% ipython --no-banner

In [1]: import numpy as np

In [2]: from numpy import linalg as LA

In [3]: np.set_printoptions(precision=3, suppress=True, linewidth=120)

In [4]: def tidy(a):
   ...:     return np.round(a, 3) + 0
   ...: 

In [5]: X = np.array([[-2.0, 0.0, -3.0, -3.0, 0.0, -3.0],
   ...:     [0.0, -2.0, 0.0, 0.0, -3.0, 0.0],
   ...:     [-3.0, 0.0, -2.0, -3.0, 0.0, -3.0],
   ...:     [-3.0, 0.0, -3.0, -2.0, 0.0, -3.0],
   ...:     [0.0, -3.0, 0.0, 0.0, -2.0, 0.0],
   ...:     [-3.0, 0.0, -3.0, -3.0, 0.0, -2.0]])

In [6]: # 2 blocks once reordered

In [7]: tidy(np.sort(np.abs(LA.eigvals(X))))
Out[7]: array([ 1.,  1.,  1.,  1.,  5., 11.])

In [8]: tidy(LA.matrix_power(X, 3))
Out[8]: 
array([[-332.,    0., -333., -333.,    0., -333.],
       [   0.,  -62.,    0.,    0.,  -63.,    0.],
       [-333.,    0., -332., -333.,    0., -333.],
       [-333.,    0., -333., -332.,    0., -333.],
       [   0.,  -63.,    0.,    0.,  -62.,    0.],
       [-333.,    0., -333., -333.,    0., -332.]])

In [9]: X.inv()
AttributeError: 'numpy.ndarray' object has no attribute 'inv'


In [10]: X @ X
Out[10]: 
array([[31.,  0., 30., 30.,  0., 30.],
       [ 0., 13.,  0.,  0., 12.,  0.],
       [30.,  0., 31., 30.,  0., 30.],
       [30.,  0., 30., 31.,  0., 30.],
       [ 0., 12.,  0.,  0., 13.,  0.],
       [30.,  0., 30., 30.,  0., 31.]])

In [11]: np.allclose(X, X.T)
Out[11]: True

In [12]: assert X == X.T
ValueError: The truth value of an array with more than one element is ambiguous. Use a.any() or a.all()


In [13]: tidy(LA.det(X))
Out[13]: np.float64(55.0)

In [14]: np.allclose(X @ X.T, X.T @ X)
Out[14]: True

In [15]: tidy(np.abs(LA.eigvals(X)).max())
Out[15]: np.float64(11.0)

In [16]: rng = np.random.default_rng(187026)

In [17]: lab = rng.permutation(6)

In [18]: lab
Out[18]: array([1, 2, 3, 0, 5, 4])

In [19]: other = X[lab][:, lab]

In [20]: tidy(LA.det(other)), tidy(LA.det(X[lab]))
Out[20]: (np.float64(55.0), np.float64(55.0))

In [21]: np.allclose(other, X)
Out[21]: False

In [22]: evals, V = LA.eigh(X)

In [23]: tidy(evals.sum()), np.trace(X)
Out[23]: (np.float64(-12.0), np.float64(-12.0))

In [24]: tidy(V @ np.diag(evals) @ V.T)
Out[24]: 
array([[-2.,  0., -3., -3.,  0., -3.],
       [ 0., -2.,  0.,  0., -3.,  0.],
       [-3.,  0., -2., -3.,  0., -3.],
       [-3.,  0., -3., -2.,  0., -3.],
       [ 0., -3.,  0.,  0., -2.,  0.],
       [-3.,  0., -3., -3.,  0., -2.]])

In [25]: (evals > 1e-8).sum(), (evals < -1e-8).sum()
Out[25]: (np.int64(4), np.int64(2))

In [26]: tidy(LA.eigvalsh(X @ X))
Out[26]: array([  1.,   1.,   1.,   1.,  25., 121.])

In [27]: tidy(evals)
Out[27]: array([-11.,  -5.,   1.,   1.,   1.,   1.])

In [28]: np.unique(evals.round(6) + 0, return_counts=True)[1]
Out[28]: array([1, 1, 4])

In [29]: tidy(LA.eigvalsh(X + 5 * np.eye(6)))
Out[29]: array([-6.,  0.,  6.,  6.,  6.,  6.])

In [30]: tidy(V.T @ X @ V)
Out[30]: 
array([[-11.,   0.,   0.,   0.,   0.,   0.],
       [  0.,  -5.,   0.,   0.,   0.,   0.],
       [  0.,   0.,   1.,   0.,   0.,   0.],
       [  0.,   0.,   0.,   1.,   0.,   0.],
       [  0.,   0.,   0.,   0.,   1.,   0.],
       [  0.,   0.,   0.,   0.,   0.,   1.]])

In [31]: u = np.array([0, 3, -2, -3, 1, -3])

In [32]: other = X + np.outer(u, np.eye(6)[5])

In [33]: LA.matrix_rank(LA.inv(other) - LA.inv(X), tol=1e-8)
Out[33]: np.int64(1)

In [34]: other
Out[34]: 
array([[-2.,  0., -3., -3.,  0., -3.],
       [ 0., -2.,  0.,  0., -3.,  3.],
       [-3.,  0., -2., -3.,  0., -5.],
       [-3.,  0., -3., -2.,  0., -6.],
       [ 0., -3.,  0.,  0., -2.,  1.],
       [-3.,  0., -3., -3.,  0., -5.]])

In [35]: LA.matrix_rank(other - X)
Out[35]: np.int64(1)

In [36]: evals, V = LA.eigh(X)

In [37]: x0 = np.array([0, 2, 2, 0, 0, 3])

In [38]: tidy(V * np.abs(evals) @ V.T)
Out[38]: 
array([[3.5, 0. , 2.5, 2.5, 0. , 2.5],
       [0. , 3. , 0. , 0. , 2. , 0. ],
       [2.5, 0. , 3.5, 2.5, 0. , 2.5],
       [2.5, 0. , 2.5, 3.5, 0. , 2.5],
       [0. , 2. , 0. , 0. , 3. , 0. ],
       [2.5, 0. , 2.5, 2.5, 0. , 3.5]])

In [39]: np.abs(X).sum(axis=1).max(), np.abs(evals).max()
Out[39]: (np.float64(11.0), np.float64(11.0))

In [40]: F = np.vander(np.arange(9) - 1, 4, increasing=True)

In [41]: F
Out[41]: 
array([[  1,  -1,   1,  -1],
       [  1,   0,   0,   0],
       [  1,   1,   1,   1],
       [  1,   2,   4,   8],
       [  1,   3,   9,  27],
       [  1,   4,  16,  64],
       [  1,   5,  25, 125],
       [  1,   6,  36, 216],
       [  1,   7,  49, 343]])

In [42]: other = np.c_[F[:, :1] @ np.array([[-5]]), np.array([1, 2, 1, 0, 1, 2, 0, -2, 0])]

In [43]: other
Out[43]: 
array([[-5,  1],
       [-5,  2],
       [-5,  1],
       [-5,  0],
       [-5,  1],
       [-5,  2],
       [-5,  0],
       [-5, -2],
       [-5,  0]])

In [44]: tidy(LA.norm(other - F @ LA.lstsq(F, other)[0], axis=0))
Out[44]: array([0.   , 2.731])

In [45]: LA.matrix_rank(other)
Out[45]: np.int64(2)

In [46]: U, sigma, Vt = LA.svd(other, full_matrices=False)

In [47]: tidy(Vt @ Vt.T)
Out[47]: 
array([[1., 0.],
       [0., 1.]])

In [48]: tidy(U.T @ other @ Vt.T)
Out[48]: 
array([[15.098,  0.   ],
       [ 0.   ,  3.473]])

In [49]: tidy(sigma)
Out[49]: array([15.098,  3.473])

In [50]: (sigma > 1e-8).sum()
Out[50]: np.int64(2)

In [51]: tidy(U.T @ U)
Out[51]: 
array([[1., 0.],
       [0., 1.]])

In [52]: U.shape, sigma.shape, Vt.shape
Out[52]: ((9, 2), (2,), (2, 2))

In [53]: tidy(sigma / sigma[0])
Out[53]: array([1.  , 0.23])

In [54]: J = np.load("dump.npy")

In [55]: J
Out[55]: 
array([[-3,  3, -3,  3],
       [ 3, -1,  3, -1],
       [-3,  3, -3,  3],
       [ 3, -1,  3, -1]])

In [56]: # rows 0 and 2 are equal

In [57]: U, sigma, Vt = LA.svd(J)

In [58]: tidy(sigma)
Out[58]: array([10.325,  2.325,  0.   ,  0.   ])

In [59]: other = U[:, :2] @ np.diag(sigma[:2]) @ Vt[:2]

In [60]: tidy(other)
Out[60]: 
array([[-3.,  3., -3.,  3.],
       [ 3., -1.,  3., -1.],
       [-3.,  3., -3.,  3.],
       [ 3., -1.,  3., -1.]])

In [61]: tidy(LA.norm(J - other) / LA.norm(J))
Out[61]: np.float64(0.0)

In [62]: r = LA.matrix_rank(J)

In [63]: r
Out[63]: np.int64(2)

In [64]: N = LA.svd(J)[2][r:].T

In [65]: tidy(J @ N)
Out[65]: 
array([[0., 0.],
       [0., 0.],
       [0., 0.],
       [0., 0.]])

In [66]: [int(LA.matrix_rank(J[:, :j + 1])) for j in range(4)]
Out[66]: [1, 2, 2, 2]

In [67]: tidy(N @ N.T)
Out[67]: 
array([[ 0.5,  0. , -0.5,  0. ],
       [ 0. ,  0.5,  0. , -0.5],
       [-0.5,  0. ,  0.5,  0. ],
       [ 0. , -0.5,  0. ,  0.5]])

In [68]: U, sigma, Vt = LA.svd(J, full_matrices=False)

In [69]: tidy(sigma / sigma[0])
Out[69]: array([1.   , 0.225, 0.   , 0.   ])

In [70]: tidy(np.sqrt((sigma ** 2).sum())), tidy(LA.norm(J))
Out[70]: (np.float64(10.583), np.float64(10.583))

In [71]: (sigma > 1e-8).sum()
Out[71]: np.int64(2)

In [72]: np.abs(U[:, 0]).round(6).argmax()
Out[72]: np.int64(0)
